$ python3 -q
>>> import numpy as np
>>> from numpy import linalg as LA
>>> np.set_printoptions(suppress=True, linewidth=160)
>>> arr, _ = LA.qr(np.array([[0.4, 0.0, -0.7, -0.4, 0.9, 1.4, 0.1, 1.6, -1.5],
...     [-1.1, -0.2, 0.7, -0.8, -0.5, -0.7, -0.3, -2.1, 1.3],
...     [0.7, -0.1, 1.0, -2.3, 0.1, 2.3, 0.8, -0.9, 0.2],
...     [-1.5, 0.8, -0.3, -1.8, -0.8, 1.3, -1.1, -0.6, -0.9],
...     [-0.9, -0.4, -0.6, -0.8, -1.1, -0.7, -1.0, 1.1, -0.2],
...     [-0.5, -1.6, 1.3, 1.8, 0.6, 0.3, 0.9, 1.9, -0.6],
...     [-0.6, -0.7, -0.1, 0.3, 0.3, -1.5, -0.2, 1.4, -0.2],
...     [-0.2, 1.1, -1.9, 0.2, -1.3, 0.3, 1.1, -0.3, 0.8],
...     [0.3, 0.6, -0.9, 0.4, 1.3, 0.4, 0.7, 0.9, -0.6]]))
>>> arr.round(1) + 0
array([[-0.2,  0. ,  0.4, -0.4,  0.4, -0.3,  0.2, -0.5, -0.3],
       [ 0.5,  0. , -0.3,  0. ,  0.1,  0.2, -0.4, -0.6,  0.1],
       [-0.3, -0.1, -0.4, -0.7,  0. , -0.3, -0.4,  0.2,  0. ],
       [ 0.6,  0.4, -0.3, -0.1,  0.3, -0.3,  0.3,  0.3, -0.2],
       [ 0.4, -0.1,  0.4, -0.5, -0.3,  0.1,  0.2,  0. ,  0.5],
       [ 0.2, -0.7,  0. ,  0.3,  0.1, -0.6, -0.2,  0.1,  0.1],
       [ 0.3, -0.3,  0.3, -0.2,  0.2,  0.4, -0.3,  0.4, -0.5],
       [ 0.1,  0.5,  0.4,  0.1, -0.4, -0.4, -0.5,  0. , -0.1],
       [-0.1,  0.2,  0.2,  0.1,  0.7,  0. , -0.3,  0.2,  0.5]])
>>> np.round(LA.norm(arr, axis=0), 1)
array([1., 1., 1., 1., 1., 1., 1., 1., 1.])
>>> np.round(arr.T @ arr, 1) + 0
array([[1., 0., 0., 0., 0., 0., 0., 0., 0.],
       [0., 1., 0., 0., 0., 0., 0., 0., 0.],
       [0., 0., 1., 0., 0., 0., 0., 0., 0.],
       [0., 0., 0., 1., 0., 0., 0., 0., 0.],
       [0., 0., 0., 0., 1., 0., 0., 0., 0.],
       [0., 0., 0., 0., 0., 1., 0., 0., 0.],
       [0., 0., 0., 0., 0., 0., 1., 0., 0.],
       [0., 0., 0., 0., 0., 0., 0., 1., 0.],
       [0., 0., 0., 0., 0., 0., 0., 0., 1.]])
>>> rng = np.random.default_rng(238)
>>> A2 = arr + rng.integers(-2, 3, (9, 1)) @ rng.integers(-2, 3, (1, 9))
>>> A2.round(1) + 0
array([[ 1.8,  1. ,  1.4, -0.4,  1.4, -1.3, -0.8, -0.5,  0.7],
       [ 0.5,  0. , -0.3,  0. ,  0.1,  0.2, -0.4, -0.6,  0.1],
       [-2.3, -1.1, -1.4, -0.7, -1. ,  0.7,  0.6,  0.2, -1. ],
       [ 4.6,  2.4,  1.7, -0.1,  2.3, -2.3, -1.7,  0.3,  1.8],
       [-3.6, -2.1, -1.6, -0.5, -2.3,  2.1,  2.2,  0. , -1.5],
       [ 4.2,  1.3,  2. ,  0.3,  2.1, -2.6, -2.2,  0.1,  2.1],
       [ 2.3,  0.7,  1.3, -0.2,  1.2, -0.6, -1.3,  0.4,  0.5],
       [ 0.1,  0.5,  0.4,  0.1, -0.4, -0.4, -0.5,  0. , -0.1],
       [-0.1,  0.2,  0.2,  0.1,  0.7,  0. , -0.3,  0.2,  0.5]])
>>> np.abs(A2 - arr).sum(axis=1)
array([ 8.,  0.,  8., 16., 16., 16.,  8.,  0.,  0.])
>>> LA.matrix_rank(A2 - arr, tol=1e-8)
np.int64(1)
>>> np.round(np.sort(np.abs(LA.eigvals(A2))), 1)
array([0.6, 0.9, 0.9, 1. , 1. , 1.1, 1.1, 2.8, 2.8])
>>> round(np.abs(LA.eigvals(A2)).max(), 1)
np.float64(2.8)
>>> np.round(np.trace(A2), 1)
np.float64(-5.4)
>>> np.round((A2 + A2.T) / 2, 1) + 0
array([[ 1.8,  0.7, -0.5,  2.1, -1.1,  1.5,  0.7, -0.2,  0.3],
       [ 0.7,  0. , -0.7,  1.2, -1. ,  0.8,  0.1, -0.1,  0.2],
       [-0.5, -0.7, -1.4,  0.5, -1.3,  1.4,  1. ,  0.3, -0.4],
       [ 2.1,  1.2,  0.5, -0.1,  0.9, -1. , -1. ,  0.2,  1. ],
       [-1.1, -1. , -1.3,  0.9, -2.3,  2.1,  1.7, -0.2, -0.4],
       [ 1.5,  0.8,  1.4, -1. ,  2.1, -2.6, -1.4, -0.1,  1.1],
       [ 0.7,  0.1,  1. , -1. ,  1.7, -1.4, -1.3, -0.1,  0.1],
       [-0.2, -0.1,  0.3,  0.2, -0.2, -0.1, -0.1,  0. ,  0. ],
       [ 0.3,  0.2, -0.4,  1. , -0.4,  1.1,  0.1,  0. ,  0.5]])
>>> np.round((A2 - A2.T) / 2, 1) + 0
array([[ 0. ,  0.3,  1.8, -2.5,  2.5, -2.8, -1.5, -0.3,  0.4],
       [-0.3,  0. ,  0.4, -1.2,  1.1, -0.5, -0.6, -0.6, -0.1],
       [-1.8, -0.4,  0. , -1.2,  0.3, -0.6, -0.4, -0.1, -0.6],
       [ 2.5,  1.2,  1.2,  0. ,  1.4, -1.3, -0.8,  0.1,  0.9],
       [-2.5, -1.1, -0.3, -1.4,  0. ,  0. ,  0.5,  0.2, -1.1],
       [ 2.8,  0.5,  0.6,  1.3,  0. ,  0. , -0.8,  0.2,  1. ],
       [ 1.5,  0.6,  0.4,  0.8, -0.5,  0.8,  0. ,  0.4,  0.4],
       [ 0.3,  0.6,  0.1, -0.1, -0.2, -0.2, -0.4,  0. , -0.1],
       [-0.4,  0.1,  0.6, -0.9,  1.1, -1. , -0.4,  0.1,  0. ]])
>>> A2 = np.array([[2, 0, -2],
...     [-1, -2, 2],
...     [-2, 0, 2],
...     [-3, 2, 3],
...     [-3, 3, 0],
...     [3, 1, 2],
...     [3, 2, 0],
...     [1, 0, -3],
...     [-3, -1, -2]])
>>> np.round(np.einsum("ij->j", arr), 1)
array([ 1.4, -0.1,  0.8, -1.3,  1. , -1.1, -1.5, -0.1,  0.2])
>>> np.vstack([arr, A2.T]).shape
(12, 9)
>>> np.round(np.einsum("ij,ij->i", arr, arr), 1)
array([1., 1., 1., 1., 1., 1., 1., 1., 1.])
>>> M = np.load("block17.npy")
>>> M
array([[3., 0., 0., 2., 0., 0., 0., 2.],
       [0., 3., 2., 0., 2., 2., 2., 0.],
       [0., 2., 3., 0., 2., 2., 2., 0.],
       [2., 0., 0., 3., 0., 0., 0., 2.],
       [0., 2., 2., 0., 3., 2., 2., 0.],
       [0., 2., 2., 0., 2., 3., 2., 0.],
       [0., 2., 2., 0., 2., 2., 3., 0.],
       [2., 0., 0., 2., 0., 0., 0., 3.]])
>>> A2 = M[0, 0] * M[1:] - np.outer(M[1:, 0], M[0])
>>> A2
array([[0., 9., 6., 0., 6., 6., 6., 0.],
       [0., 6., 9., 0., 6., 6., 6., 0.],
       [0., 0., 0., 5., 0., 0., 0., 2.],
       [0., 6., 6., 0., 9., 6., 6., 0.],
       [0., 6., 6., 0., 6., 9., 6., 0.],
       [0., 6., 6., 0., 6., 6., 9., 0.],
       [0., 0., 0., 2., 0., 0., 0., 5.]])
>>> np.flatnonzero(~A2.round(6).any(axis=1))
array([], dtype=int64)
>>> np.round(M[:, 0] / M[0, 0], 1)
array([1. , 0. , 0. , 0.7, 0. , 0. , 0. , 0.7])
>>> LA.matrix_rank(A2), LA.matrix_rank(M)
(np.int64(7), np.int64(8))
>>> round(np.trace(arr), 1)
np.float64(-1.4)
>>> np.allclose(arr @ arr.T, arr.T @ arr)
True
>>> np.round(np.sort(np.abs(LA.eigvals(arr))), 1)
array([1., 1., 1., 1., 1., 1., 1., 1., 1.])
>>> np.round(LA.matrix_power(arr, 2), 1) + 0
array([[-0.2, -0.4, -0.2, -0.6, -0.3,  0.6,  0.1,  0.1,  0.1],
       [-0.1, -0.3, -0.1,  0.1,  0.4, -0.2,  0.7, -0.4,  0.3],
       [-0.5,  0.2,  0.2,  0.5, -0.4,  0.3,  0. , -0.2,  0.3],
       [ 0.2,  0.2,  0.5, -0.3,  0. ,  0.2,  0. , -0.6, -0.3],
       [-0.7, -0.1,  0.2, -0.2,  0.5, -0.1, -0.5,  0. ,  0. ],
       [-0.3,  0.6,  0.2, -0.3,  0.1,  0. ,  0.5,  0.3, -0.1],
       [-0.2, -0.2,  0.2, -0.3, -0.6, -0.7,  0.1, -0.1, -0.1],
       [-0.2,  0.4, -0.7, -0.2,  0. , -0.1, -0.1, -0.5, -0.1],
       [ 0.3,  0.2,  0.1, -0.3,  0. , -0.1, -0.2,  0. ,  0.8]])
>>> np.round(arr @ arr, 1) + 0
array([[-0.2, -0.4, -0.2, -0.6, -0.3,  0.6,  0.1,  0.1,  0.1],
       [-0.1, -0.3, -0.1,  0.1,  0.4, -0.2,  0.7, -0.4,  0.3],
       [-0.5,  0.2,  0.2,  0.5, -0.4,  0.3,  0. , -0.2,  0.3],
       [ 0.2,  0.2,  0.5, -0.3,  0. ,  0.2,  0. , -0.6, -0.3],
       [-0.7, -0.1,  0.2, -0.2,  0.5, -0.1, -0.5,  0. ,  0. ],
       [-0.3,  0.6,  0.2, -0.3,  0.1,  0. ,  0.5,  0.3, -0.1],
       [-0.2, -0.2,  0.2, -0.3, -0.6, -0.7,  0.1, -0.1, -0.1],
       [-0.2,  0.4, -0.7, -0.2,  0. , -0.1, -0.1, -0.5, -0.1],
       [ 0.3,  0.2,  0.1, -0.3,  0. , -0.1, -0.2,  0. ,  0.8]])
>>> np.allclose(arr, arr.T)
False
>>> LA.determinant(arr)
Traceback (most recent call last):
  File "<python-input-34>", line 1, in <module>
    LA.determinant(arr)
    ^^^^^^^^^^^^^^
AttributeError: module 'numpy.linalg' has no attribute 'determinant'
>>> r0 = np.array([2, 1, -2, -2, -1, 2, 0, 2])
>>> A2 = M + np.outer(r0, np.eye(8)[6])
>>> LA.matrix_rank(LA.inv(A2) - LA.inv(M), tol=1e-8)
np.int64(1)
>>> A2
array([[ 3.,  0.,  0.,  2.,  0.,  0.,  2.,  2.],
       [ 0.,  3.,  2.,  0.,  2.,  2.,  3.,  0.],
       [ 0.,  2.,  3.,  0.,  2.,  2.,  0.,  0.],
       [ 2.,  0.,  0.,  3.,  0.,  0., -2.,  2.],
       [ 0.,  2.,  2.,  0.,  3.,  2.,  1.,  0.],
       [ 0.,  2.,  2.,  0.,  2.,  3.,  4.,  0.],
       [ 0.,  2.,  2.,  0.,  2.,  2.,  3.,  0.],
       [ 2.,  0.,  0.,  2.,  0.,  0.,  2.,  3.]])
>>> round(LA.det(A2) / LA.det(M), 1), round(1 + LA.solve(M, r0)[6], 1)
(np.float64(1.0), np.float64(1.0))
>>> q, r_ = LA.qr(A2)
>>> np.trace(q @ q.T)
np.float64(8.0)
>>> np.allclose(r_.T @ r_, A2.T @ A2)
True
>>> np.round(np.abs(np.diag(r_)), 1)
array([4.1, 5. , 1.4, 1.4, 1.2, 1.2, 2.1, 0.7])
>>> M @ M
array([[17.,  0.,  0., 16.,  0.,  0.,  0., 16.],
       [ 0., 25., 24.,  0., 24., 24., 24.,  0.],
       [ 0., 24., 25.,  0., 24., 24., 24.,  0.],
       [16.,  0.,  0., 17.,  0.,  0.,  0., 16.],
       [ 0., 24., 24.,  0., 25., 24., 24.,  0.],
       [ 0., 24., 24.,  0., 24., 25., 24.,  0.],
       [ 0., 24., 24.,  0., 24., 24., 25.,  0.],
       [16.,  0.,  0., 16.,  0.,  0.,  0., 17.]])
>>> np.round(np.sort(LA.eigvals(M).real), 1)
array([ 1.,  1.,  1.,  1.,  1.,  1.,  7., 11.])
>>> (M != 0).astype(int)
array([[1, 0, 0, 1, 0, 0, 0, 1],
       [0, 1, 1, 0, 1, 1, 1, 0],
       [0, 1, 1, 0, 1, 1, 1, 0],
       [1, 0, 0, 1, 0, 0, 0, 1],
       [0, 1, 1, 0, 1, 1, 1, 0],
       [0, 1, 1, 0, 1, 1, 1, 0],
       [0, 1, 1, 0, 1, 1, 1, 0],
       [1, 0, 0, 1, 0, 0, 0, 1]])
>>> W0 = np.loadtxt("out2.csv", delimiter=",")
>>> W0
array([[-0.9, -3.8, -3.5, -1.5],
       [-0.1, -0.6, -4.6, -3.9],
       [-0.5, -0.5, -3.9, -1.9],
       [-2.6,  0.2, -2.5, -2.1],
       [-0.1, -1.3, -3.8, -3. ],
       [ 1.4, -3.1,  0.4,  3.2],
       [-1.5, -1.4, -3.3, -2.1],
       [-1.2, -2.7, -6.2, -2.7],
       [ 0.4, -2.7,  2.4,  2.3],
       [-0.6, -1.2, -5.1, -3.1],
       [-0.8, -1.3, -4.7, -2.1]])
>>> x = np.ones(8)
>>> for _ in range(5):
...     x = M @ x
...     x /= LA.norm(x)
...     print(round(x @ M @ x, 1))
... 
10.2
10.6
10.8
10.9
11.0
>>> x.round(1) + 0
array([0. , 0.4, 0.4, 0. , 0.4, 0.4, 0.4, 0. ])
>>> np.round(LA.eigvalsh(M)[-1], 1)
np.float64(11.0)
>>> r0 = np.array([-3, -3, -2, 1, -3, 2, -1, 2, -1])
>>> A2 = arr + np.outer(r0, np.eye(9)[2])
>>> A2.round(1) + 0
array([[-0.2,  0. , -2.6, -0.4,  0.4, -0.3,  0.2, -0.5, -0.3],
       [ 0.5,  0. , -3.3,  0. ,  0.1,  0.2, -0.4, -0.6,  0.1],
       [-0.3, -0.1, -2.4, -0.7,  0. , -0.3, -0.4,  0.2,  0. ],
       [ 0.6,  0.4,  0.7, -0.1,  0.3, -0.3,  0.3,  0.3, -0.2],
       [ 0.4, -0.1, -2.6, -0.5, -0.3,  0.1,  0.2,  0. ,  0.5],
       [ 0.2, -0.7,  2. ,  0.3,  0.1, -0.6, -0.2,  0.1,  0.1],
       [ 0.3, -0.3, -0.7, -0.2,  0.2,  0.4, -0.3,  0.4, -0.5],
       [ 0.1,  0.5,  2.4,  0.1, -0.4, -0.4, -0.5,  0. , -0.1],
       [-0.1,  0.2, -0.8,  0.1,  0.7,  0. , -0.3,  0.2,  0.5]])
